$ python -q
>>> import numpy as np
>>> from numpy import linalg as LA
>>> np.set_printoptions(precision=1, suppress=True, linewidth=140)
>>> def tidy(a):
...     return np.round(a, 1) + 0
... 
>>> feats = np.load("data.npy")
>>> feats
array([[-3. ,  2.5, -5. ],
       [ 1.1,  0.2,  0.4],
       [-0.7, -0.9, -0.3],
       [ 1.3, -0.5, -0.6],
       [ 0.6,  0. ,  0.1],
       [ 0.7,  0.6, -1.2],
       [ 1. ,  0.3, -0.9],
       [-0.5, -0.2, -1.2],
       [-1.2,  2.2,  0.4],
       [-0.6,  0.1,  0.7],
       [ 1.6,  1.6,  0.2],
       [-1.7, -0.3,  0.2],
       [ 0.3, -0.5,  0.7],
       [-1.7, -0.8, -1.3],
       [-2. ,  1.6, -0.1],
       [ 0.6,  0.5, -0.3],
       [ 0.7, -1.2,  1.1]])
>>> Xs = (feats - feats.mean(axis=0)) / feats.std(axis=0)
>>> print(tidy(Xs.std(axis=0)))
[1. 1. 1.]
>>> print(np.argwhere(np.abs(Xs) > 2))
[[0 0]
 [0 1]
 [0 2]]
>>> coef = LA.lstsq(np.delete(Xs, 0, axis=1), Xs[:, 0])[0]
>>> tidy(coef)
array([-0.1,  0.4])
>>> tidy(1 - np.var(Xs[:, 0] - np.delete(Xs, 0, axis=1) @ coef))
np.float64(0.3)
>>> np.abs(coef).argmax()
np.int64(1)
>>> G = np.cov(feats, rowvar=False)
>>> tidy(feats.std(axis=0))
array([1.3, 1.1, 1.3])
>>> np.median(feats, axis=0)
array([ 0.3,  0.1, -0.1])
>>> print(tidy(np.corrcoef(feats[:, 0], feats[:, 2])[0, 1]))
0.5
>>> tidy(LA.eigvalsh(G)[::-1])
array([3.1, 1. , 0.8])
>>> np.argsort(-feats.std(axis=0).round(6), kind="stable")
array([2, 0, 1])
>>> G = feats.T @ feats
>>> tidy(np.trace(G)), tidy((feats ** 2).sum())
(np.float64(83.6), np.float64(83.6))
>>> tidy(LA.eigvalsh(G)[::-1])
array([54.4, 16.3, 12.9])
>>> D = LA.norm(feats[:, None] - feats[None], axis=-1)
>>> tidy(D[:5, :5])
array([[0. , 7.2, 6.2, 6.8, 6.7],
       [7.2, 0. , 2.2, 1.2, 0.6],
       [6.2, 2.2, 0. , 2.1, 1.6],
       [6.8, 1.2, 2.1, 0. , 1.1],
       [6.7, 0.6, 1.6, 1.1, 0. ]])
>>> np.unravel_index(D.round(6).argmax(), D.shape)
(np.int64(0), np.int64(16))
>>> mat = np.load("mat.npy")
>>> tidy(mat)
array([[ 1. ,  0. ,  0. ],
       [ 0. ,  0.7,  0.7],
       [ 0. , -0.7,  0.7]])
>>> x = np.array([-7, -1, 4])
>>> y = mat @ x
>>> tidy(y)
array([-7. ,  2.1,  3.5])
>>> tidy(LA.solve(mat, mat[:, 0]))
array([1., 0., 0.])
>>> tidy(LA.solve(mat.T, mat[0]))
array([1., 0., 0.])
>>> tidy(LA.solve(mat, 3 * y))
array([-21.,  -3.,  12.])
>>> C = feats[[7, 10]].astype(float)
>>> for _ in range(5):
...     z = LA.norm(feats[:, None] - C, axis=-1).argmin(axis=1)
...     C = np.array([feats[z == j].mean(axis=0) for j in range(2)])
... 
>>> z
array([0, 1, 1, 1, 1, 1, 1, 0, 0, 1, 1, 0, 1, 0, 0, 1, 1])
>>> print(np.bincount(z))
[ 6 11]
>>> np.abs(C[1] - C[0]).argmax()
np.int64(0)
>>> rng = np.random.default_rng(154)
>>> z = rng.permutation(3)
>>> other = mat[:, z] * rng.choice([-1, 1], 3)
>>> tidy(other)
array([[ 0. ,  0. , -1. ],
       [ 0.7,  0.7,  0. ],
       [-0.7,  0.7,  0. ]])
>>> Uu, _, Vt = LA.svd(mat.T @ other)
>>> z
array([1, 2, 0])
>>> data = np.array([[0, 0, 1], [0, 1, 0], [1, 0, 0]])
>>> evals, vecs = LA.eig(data)
>>> print(tidy(np.sort(LA.eigvals(data.T))))
[-1.  1.  1.]
>>> np.prod(evals)
np.float64(-1.0)
>>> tidy(np.sort(LA.eigvals(data @ data)))
array([1., 1., 1.])
>>> evals
array([ 1., -1.,  1.])
>>> tidy(np.sort(LA.eigvals(LA.inv(data))))
array([-1.,  1.,  1.])
>>> hat = np.triu(np.array([[0, 3, 2], [1, 2, 0], [1, 0, 2]]), 1) + np.eye(3)
>>> other = hat @ data @ LA.inv(hat)
>>> other
array([[ 2., -3., -3.],
       [ 0.,  1.,  0.],
       [ 1., -3., -2.]])
>>> LA.matrix_rank(other)
np.int64(3)
>>> print(np.trace(other), np.trace(data))
1.0 1
>>> K = np.load("block13.npy")
>>> K
array([[ 2,  0,  5],
       [ 4,  3,  1],
       [ 1,  0,  7],
       [ 4,  3,  1],
       [ 7, 12,  0],
       [ 4,  3,  1],
       [ 1,  0,  7],
       [ 5,  6,  0],
       [ 0,  0, 11],
       [ 1,  0,  7],
       [ 3,  0,  3],
       [ 4,  3,  1],
       [ 1,  0,  7],
       [ 0,  0, 11],
       [ 7, 12,  0],
       [ 0,  0, 15]])
>>> D = LA.norm(K[:, None] - K[None], axis=-1)
>>> print(D[9].round(6).argsort(kind="stable")[:4])
[ 2  6  9 12]
>>> print((D + 1e9 * np.eye(16)).round(6).argmin(axis=1))
[ 2  3  6  1 14  1  2  1 13  2  0  1  2  8  4  8]
>>> print(tidy(D[:5, :5]))
[[ 0.   5.4  2.2  5.4 13.9]
 [ 5.4  0.   7.3  0.   9.5]
 [ 2.2  7.3  0.   7.3 15.1]
 [ 5.4  0.   7.3  0.   9.5]
 [13.9  9.5 15.1  9.5  0. ]]
>>> LA.matrix_rank(D ** 2)
np.int64(5)
>>> m1 = np.load("w.npy")
>>> m1
array([[ 1. ,  0. ,  2.2],
       [ 0.9, -0.2,  2.2],
       [ 1. , -0.1,  1.9],
       [ 1.1,  0.1,  2.1],
       [ 0.8,  0.1,  1.9],
       [ 0.9,  0.2,  2. ],
       [ 0. ,  5. ,  0.9],
       [ 0.1,  5. ,  1.1],
       [ 0. ,  5.1,  1. ],
       [ 0.1,  4.9,  1.2],
       [-0.1,  4.9,  0.9],
       [-0.1,  5. ,  1. ]])
>>> t = np.radians(45)
>>> r_ = np.eye(3)
>>> r_[0, 0] = r_[2, 2] = np.cos(t)
>>> r_[0, 2], r_[2, 0] = -np.sin(t), np.sin(t)
>>> tidy(r_)
array([[ 0.7,  0. , -0.7],
       [ 0. ,  1. ,  0. ],
       [ 0.7,  0. ,  0.7]])
>>> other = m1 @ r_.T
>>> np.allclose(m1 @ m1.T, other @ other.T)
True
>>> tidy(LA.det(r_)), tidy(np.trace(r_))
(np.float64(1.0), np.float64(2.4))
>>> tidy(LA.svd(m1, compute_uv=False)), tidy(LA.svd(other, compute_uv=False))
(array([12.5,  5.4,  0.2]), array([12.5,  5.4,  0.2]))
>>> tidy(np.abs(other - m1).max(axis=0))
array([1.8, 0. , 0.4])
